>>> import numpy as np
>>> np.set_printoptions(precision=1, suppress=True, linewidth=200)
>>> m1 = np.load("mat.npy")
>>> print(m1.round(1) + 0)
[[0.2 0.4 0.1 0. ]
 [0.4 0.8 0.1 0. ]
 [0.1 0.1 0.  0. ]
 [0.  0.  0.  0. ]]
>>> np.round(m1.reshape(-1, 2), 1) + 0
array([[0.2, 0.4],
       [0.1, 0. ],
       [0.4, 0.8],
       [0.1, 0. ],
       [0.1, 0.1],
       [0. , 0. ],
       [0. , 0. ],
       [0. , 0. ]])
>>> np.round(m1.ravel(order="F"), 1) + 0
array([0.2, 0.4, 0.1, 0. , 0.4, 0.8, 0.1, 0. , 0.1, 0.1, 0. , 0. , 0. , 0. , 0. , 0. ])
>>> T = m1.reshape(4, 2, -1)
>>> np.round(np.einsum("ihd,ihd->ih", T, T), 1) + 0
array([[0.2, 0. ],
       [0.8, 0. ],
       [0. , 0. ],
       [0. , 0. ]])
>>> T.shape
(4, 2, 2)
>>> print([round(float(x), 1) for x in np.linalg.svd(m1, compute_uv=False)[:3]])
[1.0, 0.0, 0.0]
>>> np.linalg.cond(m1) > 100
np.True_
>>> rng = np.random.default_rng(370145)
>>> idx = rng.permutation(4)
>>> print(idx)
[3 2 1 0]
>>> B = m1[idx][:, idx]
>>> np.allclose(B, m1)
False
>>> print(B.round(1) + 0)
[[0.  0.  0.  0. ]
 [0.  0.  0.1 0.1]
 [0.  0.1 0.8 0.4]
 [0.  0.1 0.4 0.2]]
>>> mat = np.load("sample6.npy")
>>> mat
array([[ 2.2,  1.6,  0. ],
       [ 1.6, -0.2,  0. ],
       [ 0. ,  0. ,  2. ]])
>>> Q = mat.astype(float).copy()
>>> for j in range(3):
...     Q[:, j] -= Q[:, :j] @ (Q[:, :j].T @ Q[:, j])
...     Q[:, j] /= np.linalg.norm(Q[:, j])
... 
>>> np.round(Q.T @ Q, 1) + 0
array([[1., 0., 0.],
       [0., 1., 0.],
       [0., 0., 1.]])
>>> print(round(float(np.einsum("ij,ji->", mat, mat)), 1))
14.0
>>> print(round(np.linalg.det(2 * mat), 1), np.round(np.linalg.det(mat), 1))
-48.0 -6.0
>>> print(np.linalg.eigvals(mat))
[ 3. -1.  2.]
>>> evals, evecs = np.linalg.eigh(mat)
>>> vec = np.array([-1, -2, 3])
>>> print(np.round(vec @ mat @ vec / (vec @ vec), 1), evals[0], evals[-1])
1.8 -1.0 3.0
>>> print(evecs * np.abs(evals) @ evecs.T)
[[2.6 0.8 0. ]
 [0.8 1.4 0. ]
 [0.  0.  2. ]]
